% ipython --no-banner

In [1]: import numpy as np

In [2]: from numpy import linalg as LA

In [3]: np.set_printoptions(precision=3, suppress=True, linewidth=140)

In [4]: rnd = lambda a: np.round(a, 3) + 0

In [5]: mat = np.loadtxt("sample7.csv", delimiter=",")

In [6]: rnd(mat)
Out[6]: 
array([[0.25 , 0.075, 0.05 , 0.125, 0.175, 0.225, 0.025, 0.075],
       [0.094, 0.125, 0.125, 0.219, 0.   , 0.188, 0.25 , 0.   ],
       [0.186, 0.07 , 0.186, 0.093, 0.116, 0.093, 0.163, 0.093],
       [0.105, 0.105, 0.211, 0.263, 0.132, 0.026, 0.026, 0.132],
       [0.205, 0.103, 0.205, 0.077, 0.026, 0.128, 0.231, 0.026],
       [0.   , 0.103, 0.069, 0.241, 0.069, 0.069, 0.172, 0.276],
       [0.176, 0.059, 0.059, 0.088, 0.118, 0.206, 0.206, 0.088],
       [0.225, 0.05 , 0.225, 0.1  , 0.15 , 0.15 , 0.075, 0.025]])

In [7]: u, g = mat[4], mat[3]

In [8]: rnd(u @ g)
Out[8]: np.float64(0.112)

In [9]: pr = (u @ g) / (u @ u) * u

In [10]: rnd(pr)
Out[10]: array([0.134, 0.067, 0.134, 0.05 , 0.017, 0.084, 0.151, 0.017])

In [11]: rnd((g - pr) @ u)
Out[11]: np.float64(0.0)

In [12]: T = np.stack([mat, 5 * mat, mat[::-1]])

In [13]: T.shape
Out[13]: (3, 8, 8)

In [14]: (T @ mat.T).shape
Out[14]: (3, 8, 8)

In [15]: round(np.log10(LA.cond(mat)))
Out[15]: 3

In [16]: LA.cond(mat) > 100
Out[16]: np.True_

In [17]: np.argsort(-LA.norm(mat, axis=0).round(6), kind="stable")[:3]
Out[17]: array([0, 3, 6])

In [18]: [round(float(x), 3) for x in LA.svd(mat, compute_uv=False)[:3]]
Out[18]: [1.024, 0.36, 0.294]

In [19]: LA.matrix_rank(mat, rtol=0.1)
Out[19]: np.int64(5)

In [20]: Y = LA.inv(mat)

In [21]: rnd(mat @ Y)
Out[21]: 
array([[1., 0., 0., 0., 0., 0., 0., 0.],
       [0., 1., 0., 0., 0., 0., 0., 0.],
       [0., 0., 1., 0., 0., 0., 0., 0.],
       [0., 0., 0., 1., 0., 0., 0., 0.],
       [0., 0., 0., 0., 1., 0., 0., 0.],
       [0., 0., 0., 0., 0., 1., 0., 0.],
       [0., 0., 0., 0., 0., 0., 1., 0.],
       [0., 0., 0., 0., 0., 0., 0., 1.]])

In [22]: rnd(LA.det(mat) * Y)
Out[22]: 
array([[0., 0., 0., 0., 0., 0., 0., 0.],
       [0., 0., 0., 0., 0., 0., 0., 0.],
       [0., 0., 0., 0., 0., 0., 0., 0.],
       [0., 0., 0., 0., 0., 0., 0., 0.],
       [0., 0., 0., 0., 0., 0., 0., 0.],
       [0., 0., 0., 0., 0., 0., 0., 0.],
       [0., 0., 0., 0., 0., 0., 0., 0.],
       [0., 0., 0., 0., 0., 0., 0., 0.]])

In [23]: rnd(LA.cond(mat))
Out[23]: np.float64(830.384)

In [24]: (np.abs(Y) > 1e-9).astype(int)
Out[24]: 
array([[1, 1, 1, 1, 1, 1, 1, 1],
       [1, 1, 1, 1, 1, 1, 1, 1],
       [1, 1, 1, 1, 1, 1, 1, 1],
       [1, 1, 1, 1, 1, 1, 1, 1],
       [1, 1, 1, 1, 1, 1, 1, 1],
       [1, 1, 1, 1, 1, 1, 1, 1],
       [1, 1, 1, 1, 1, 1, 1, 1],
       [1, 1, 1, 1, 1, 1, 1, 1]])

In [25]: np.allclose(Y, mat.T)
Out[25]: False

In [26]: rnd(LA.det(mat) * LA.det(Y))
Out[26]: np.float64(1.0)

In [27]: E = np.array([[3, 1, 5, 1, 1, 8, 8, 5],
    ...:     [8, 3, 1, 0, 6, 4, 8, 0],
    ...:     [5, 1, 3, 5, 6, 7, 8, 8],
    ...:     [4, 2, 9, 3, 4, 6, 2, 2],
    ...:     [7, 4, 8, 9, 0, 9, 2, 8],
    ...:     [4, 4, 8, 4, 5, 5, 9, 3],
    ...:     [5, 0, 0, 2, 0, 0, 7, 4],
    ...:     [19, 7, 7, 1, 13, 16, 24, 5]])

In [28]: E
Out[28]: 
array([[ 3,  1,  5,  1,  1,  8,  8,  5],
       [ 8,  3,  1,  0,  6,  4,  8,  0],
       [ 5,  1,  3,  5,  6,  7,  8,  8],
       [ 4,  2,  9,  3,  4,  6,  2,  2],
       [ 7,  4,  8,  9,  0,  9,  2,  8],
       [ 4,  4,  8,  4,  5,  5,  9,  3],
       [ 5,  0,  0,  2,  0,  0,  7,  4],
       [19,  7,  7,  1, 13, 16, 24,  5]])

In [29]: np.allclose(E @ E.T, E.T @ E)
Out[29]: False

In [30]: E @ E
Out[30]: 
array([[220,  84, 147,  93, 148, 198, 324, 146],
       [151,  58, 126,  99,  52, 157, 200, 140],
       [320, 129, 240, 141, 188, 312, 405, 200],
       [185,  79, 170, 124, 138, 219, 250, 166],
       [327, 137, 272, 122, 264, 355, 457, 192],
       [257,  93, 185, 142, 156, 246, 326, 198],
       [134,  37,  71,  29,  65, 116, 189,  77],
       [522, 200, 399, 291, 252, 512, 724, 426]])

In [31]: rnd(np.sort(np.abs(LA.eigvals(E))))
Out[31]: array([ 0.   ,  2.348,  2.348,  5.166,  5.166,  8.696, 10.644, 39.982])

In [32]: (E - E.T) / 2
Out[32]: 
array([[  0. ,  -3.5,   0. ,  -1.5,  -3. ,   2. ,   1.5,  -7. ],
       [  3.5,   0. ,   0. ,  -1. ,   1. ,   0. ,   4. ,  -3.5],
       [  0. ,   0. ,   0. ,  -2. ,  -1. ,  -0.5,   4. ,   0.5],
       [  1.5,   1. ,   2. ,   0. ,  -2.5,   1. ,   0. ,   0.5],
       [  3. ,  -1. ,   1. ,   2.5,   0. ,   2. ,   1. ,  -2.5],
       [ -2. ,   0. ,   0.5,  -1. ,  -2. ,   0. ,   4.5,  -6.5],
       [ -1.5,  -4. ,  -4. ,   0. ,  -1. ,  -4.5,   0. , -10. ],
       [  7. ,   3.5,  -0.5,  -0.5,   2.5,   6.5,  10. ,   0. ]])

In [33]: rnd(LA.det(E))
Out[33]: np.float64(0.0)

In [34]: rnd(np.abs(LA.eigvals(E)).max())
Out[34]: np.float64(39.982)

In [35]: J = np.loadtxt("case0.csv", delimiter=",")

In [36]: J
Out[36]: 
array([[-12.386,  -7.588,   5.343,  -4.874],
       [ 19.069,  28.876, -14.428,  18.115],
       [  6.118, -14.943,  -6.645,   2.863],
       [ 13.359,  24.913, -43.33 ,  -0.59 ],
       [  2.539,  -4.243,  -6.828,   6.498],
       [  9.641,   3.679,  15.834,  -7.465],
       [ -6.229,  -2.542,  -6.808,   9.836],
       [  6.561,  16.97 , -11.472, -12.157],
       [ 14.949,  35.835, -42.45 ,   9.073],
       [ -5.386,   8.488, -13.426,   9.989],
       [  2.186,  -2.381, -12.108,  10.531],
       [-19.809, -20.098,  23.998,  -3.448],
       [  0.079, -15.778,  35.474,   3.297],
       [ -0.84 ,  11.027, -21.634,  17.495],
       [-15.442, -25.543,  42.166, -18.553],
       [  4.883,  20.176,  -8.431, -15.555],
       [ 12.273,  12.517,   5.633,  -7.596],
       [ 19.186,  -4.895,   0.796,  13.895],
       [-21.652,   5.94 ,  -6.922,  -2.088],
       [  2.215,  13.497, -15.1  , -14.592],
       [  5.633, -10.141,   2.325,  20.665],
       [ -4.347,  -0.885,   4.66 ,  -3.451],
       [ -7.185,   0.622,  11.44 ,  -5.261],
       [  5.258,  12.418, -30.842,   4.879],
       [  0.402, -19.745,  13.966,  -3.138],
       [ 28.936,   6.463,  -9.865,  -6.827],
       [ -1.781, -21.256,  20.739,   0.324],
       [-10.643, -22.965,   3.888,   1.602],
       [  1.009,   7.621, -11.88 ,  14.585],
       [ -7.82 ,   1.235,  17.636,   6.742],
       [ -3.848,  -9.002,   5.947,   7.101],
       [-19.623,  -1.772,  15.303, -27.392],
       [  1.871,  -4.067,  16.835,  -1.403]])

In [37]: Xs = (J - J.mean(axis=0)) / J.std(axis=0)

In [38]: np.argwhere(np.abs(Xs) > 2)
Out[38]: 
array([[ 3,  2],
       [ 8,  1],
       [ 8,  2],
       [14,  2],
       [25,  0],
       [31,  3]])

In [39]: b = LA.lstsq(np.delete(Xs, 0, axis=1), Xs[:, 0])[0]

In [40]: rnd(1 - np.var(Xs[:, 0] - np.delete(Xs, 0, axis=1) @ b))
Out[40]: np.float64(0.315)
